>>> import numpy as np
>>> from numpy import linalg as LA
>>> np.set_printoptions(precision=1, suppress=True, linewidth=140, floatmode="fixed")
>>> data = np.loadtxt("layer16.csv", delimiter=",")
>>> print(data)
[[22.0  3.0  6.0 15.0  5.0 17.0  6.0  3.0 15.0]
 [ 3.0  5.0  2.0  3.0  1.0  5.0  4.0  6.0  1.0]
 [ 6.0  2.0  5.0  5.0  0.0  5.0  6.0  5.0  4.0]
 [15.0  3.0  5.0 15.0  4.0 11.0  6.0  5.0 14.0]
 [ 5.0  1.0  0.0  4.0  2.0  4.0  0.0  0.0  4.0]
 [17.0  5.0  5.0 11.0  4.0 15.0  6.0  5.0 10.0]
 [ 6.0  4.0  6.0  6.0  0.0  6.0  8.0  8.0  4.0]
 [ 3.0  6.0  5.0  5.0  0.0  5.0  8.0 10.0  2.0]
 [15.0  1.0  4.0 14.0  4.0 10.0  4.0  2.0 14.0]]
>>> evals, evecs = LA.eigh(data)
>>> vec = np.array([3, 1, 3, 1, 2, 2, 1, 2, 0])
>>> print(np.round(evecs * np.abs(evals) @ evecs.T, 1) + 0)
[[22.0  3.0  6.0 15.0  5.0 17.0  6.0  3.0 15.0]
 [ 3.0  5.0  2.0  3.0  1.0  5.0  4.0  6.0  1.0]
 [ 6.0  2.0  5.0  5.0  0.0  5.0  6.0  5.0  4.0]
 [15.0  3.0  5.0 15.0  4.0 11.0  6.0  5.0 14.0]
 [ 5.0  1.0  0.0  4.0  2.0  4.0  0.0  0.0  4.0]
 [17.0  5.0  5.0 11.0  4.0 15.0  6.0  5.0 10.0]
 [ 6.0  4.0  6.0  6.0  0.0  6.0  8.0  8.0  4.0]
 [ 3.0  6.0  5.0  5.0  0.0  5.0  8.0 10.0  2.0]
 [15.0  1.0  4.0 14.0  4.0 10.0  4.0  2.0 14.0]]
>>> print(np.round(LA.eigvalsh(data[1:, 1:]), 1) + 0)
[ 0.0  0.0  0.0  0.0  3.3  6.0 16.5 48.2]
>>> print(np.round(evecs * np.maximum(evals, 0) @ evecs.T, 1) + 0)
[[22.0  3.0  6.0 15.0  5.0 17.0  6.0  3.0 15.0]
 [ 3.0  5.0  2.0  3.0  1.0  5.0  4.0  6.0  1.0]
 [ 6.0  2.0  5.0  5.0  0.0  5.0  6.0  5.0  4.0]
 [15.0  3.0  5.0 15.0  4.0 11.0  6.0  5.0 14.0]
 [ 5.0  1.0  0.0  4.0  2.0  4.0  0.0  0.0  4.0]
 [17.0  5.0  5.0 11.0  4.0 15.0  6.0  5.0 10.0]
 [ 6.0  4.0  6.0  6.0  0.0  6.0  8.0  8.0  4.0]
 [ 3.0  6.0  5.0  5.0  0.0  5.0  8.0 10.0  2.0]
 [15.0  1.0  4.0 14.0  4.0 10.0  4.0  2.0 14.0]]
>>> print(np.abs(data).sum(axis=1).max(), round(np.abs(evals).max(), 1))
92.0 66.6
>>> print(vec @ data @ vec)
1411.0
>>> print(np.unique(data.round(6), axis=0).shape)
(9, 9)
>>> print(np.round(np.trace(LA.pinv(data) @ data), 1))
4.0
>>> print(np.round(data @ LA.pinv(data) @ data, 1) + 0)
[[22.0  3.0  6.0 15.0  5.0 17.0  6.0  3.0 15.0]
 [ 3.0  5.0  2.0  3.0  1.0  5.0  4.0  6.0  1.0]
 [ 6.0  2.0  5.0  5.0  0.0  5.0  6.0  5.0  4.0]
 [15.0  3.0  5.0 15.0  4.0 11.0  6.0  5.0 14.0]
 [ 5.0  1.0  0.0  4.0  2.0  4.0  0.0  0.0  4.0]
 [17.0  5.0  5.0 11.0  4.0 15.0  6.0  5.0 10.0]
 [ 6.0  4.0  6.0  6.0  0.0  6.0  8.0  8.0  4.0]
 [ 3.0  6.0  5.0  5.0  0.0  5.0  8.0 10.0  2.0]
 [15.0  1.0  4.0 14.0  4.0 10.0  4.0  2.0 14.0]]
>>> print(LA.lstsq(data[:-1].T, data[-1])[2])
4
>>> print(np.allclose(data[:-1].T @ LA.lstsq(data[:-1].T, data[-1])[0], data[-1]))
True
>>> rng = np.random.default_rng(54)
>>> M2 = data + rng.integers(-2, 3, (9, 4)) @ rng.integers(-2, 3, (4, 9))
>>> print(M2)
[[26.0  1.0 10.0 16.0  8.0 20.0  7.0  2.0 13.0]
 [ 7.0  7.0  4.0  3.0  3.0  5.0 -2.0  0.0  1.0]
 [ 8.0  1.0  7.0  7.0  0.0  8.0  2.0  3.0  0.0]
 [15.0  5.0  3.0 10.0  9.0 10.0 13.0  2.0 20.0]
 [-1.0  4.0 -5.0  5.0 -6.0 -3.0 -6.0  4.0  6.0]
 [21.0  4.0  9.0 12.0  6.0 15.0  6.0  5.0 10.0]
 [ 6.0  0.0  7.0  7.0  2.0 14.0 12.0  8.0 -2.0]
 [ 5.0  8.0  5.0  1.0  5.0  3.0 13.0  7.0  8.0]
 [11.0 -1.0  3.0 17.0 -2.0  8.0  4.0 10.0 12.0]]
>>> print(M2 - data)
[[ 4.0 -2.0  4.0  1.0  3.0  3.0  1.0 -1.0 -2.0]
 [ 4.0  2.0  2.0  0.0  2.0  0.0 -6.0 -6.0  0.0]
 [ 2.0 -1.0  2.0  2.0  0.0  3.0 -4.0 -2.0 -4.0]
 [ 0.0  2.0 -2.0 -5.0  5.0 -1.0  7.0 -3.0  6.0]
 [-6.0  3.0 -5.0  1.0 -8.0 -7.0 -6.0  4.0  2.0]
 [ 4.0 -1.0  4.0  1.0  2.0  0.0  0.0  0.0  0.0]
 [ 0.0 -4.0  1.0  1.0  2.0  8.0  4.0  0.0 -6.0]
 [ 2.0  2.0  0.0 -4.0  5.0 -2.0  5.0 -3.0  6.0]
 [-4.0 -2.0 -1.0  3.0 -6.0 -2.0  0.0  8.0 -2.0]]
>>> print(LA.matrix_rank(M2 - data, tol=1e-8))
4
>>> U, sigma, vt = LA.svd(M2)
>>> evecs = vt[:(sigma > 1e-8).sum()]
>>> vec = M2[5] + 4 * M2[3] + rng.integers(2) * np.eye(9)[7]
>>> print(vec)
[81.0 24.0 21.0 52.0 42.0 55.0 58.0 13.0 90.0]
>>> print(np.round(evecs.T @ evecs, 1) + 0)
[[ 0.8 -0.1  0.2 -0.1  0.0  0.2 -0.2  0.1  0.2]
 [-0.1  1.0  0.1 -0.1  0.0  0.1 -0.1  0.0  0.1]
 [ 0.2  0.1  0.9  0.1  0.0 -0.2  0.1 -0.1 -0.2]
 [-0.1 -0.1  0.1  0.9  0.0  0.1 -0.1  0.1  0.1]
 [ 0.0  0.0  0.0  0.0  1.0  0.0  0.0  0.0 -0.1]
 [ 0.2  0.1 -0.2  0.1  0.0  0.8  0.1 -0.1 -0.2]
 [-0.2 -0.1  0.1 -0.1  0.0  0.1  0.9  0.1  0.2]
 [ 0.1  0.0 -0.1  0.1  0.0 -0.1  0.1  1.0 -0.1]
 [ 0.2  0.1 -0.2  0.1 -0.1 -0.2  0.2 -0.1  0.8]]
>>> print(np.round(LA.norm(vec - evecs.T @ evecs @ vec), 1))
0.0
>>> X = np.loadtxt("a.csv", delimiter=",")
>>> print(X)
[[-2.0  1.0  0.0  0.0  0.0  0.0  0.0  0.0  0.0  0.0]
 [ 0.0 -2.0  1.0  0.0  0.0  0.0  0.0  0.0  0.0  0.0]
 [ 0.0  0.0 -2.0  1.0  0.0  0.0  0.0  0.0  0.0  0.0]
 [ 0.0  0.0  0.0 -2.0  1.0  0.0  0.0  0.0  0.0  0.0]
 [ 0.0  0.0  0.0  0.0 -2.0  1.0  0.0  0.0  0.0  0.0]
 [ 0.0  0.0  0.0  0.0  0.0 -2.0  1.0  0.0  0.0  0.0]
 [ 0.0  0.0  0.0  0.0  0.0  0.0 -2.0  1.0  0.0  0.0]
 [ 0.0  0.0  0.0  0.0  0.0  0.0  0.0 -2.0  1.0  0.0]
 [ 0.0  0.0  0.0  0.0  0.0  0.0  0.0  0.0 -2.0  1.0]
 [ 0.0  0.0  0.0  0.0  0.0  0.0  0.0  0.0  0.0 -2.0]]
>>> # triangular
>>> M2 = LA.inv(X)
>>> print(round(float(LA.cond(X)), 1))
2.8
>>> print(LA.inv(M2))
[[-2.0  1.0 -0.0 -0.0 -0.0 -0.0 -0.0 -0.0 -0.0 -0.0]
 [-0.0 -2.0  1.0 -0.0 -0.0 -0.0 -0.0 -0.0 -0.0 -0.0]
 [-0.0 -0.0 -2.0  1.0 -0.0 -0.0 -0.0 -0.0 -0.0 -0.0]
 [-0.0 -0.0 -0.0 -2.0  1.0 -0.0 -0.0 -0.0 -0.0 -0.0]
 [-0.0 -0.0 -0.0 -0.0 -2.0  1.0 -0.0 -0.0 -0.0 -0.0]
 [-0.0 -0.0 -0.0 -0.0 -0.0 -2.0  1.0 -0.0 -0.0 -0.0]
 [-0.0 -0.0 -0.0 -0.0 -0.0 -0.0 -2.0  1.0 -0.0 -0.0]
 [-0.0 -0.0 -0.0 -0.0 -0.0 -0.0 -0.0 -2.0  1.0 -0.0]
 [-0.0 -0.0 -0.0 -0.0 -0.0 -0.0 -0.0 -0.0 -2.0  1.0]
 [-0.0 -0.0 -0.0 -0.0 -0.0 -0.0 -0.0 -0.0 -0.0 -2.0]]
>>> print(np.allclose(M2, X.T))
False
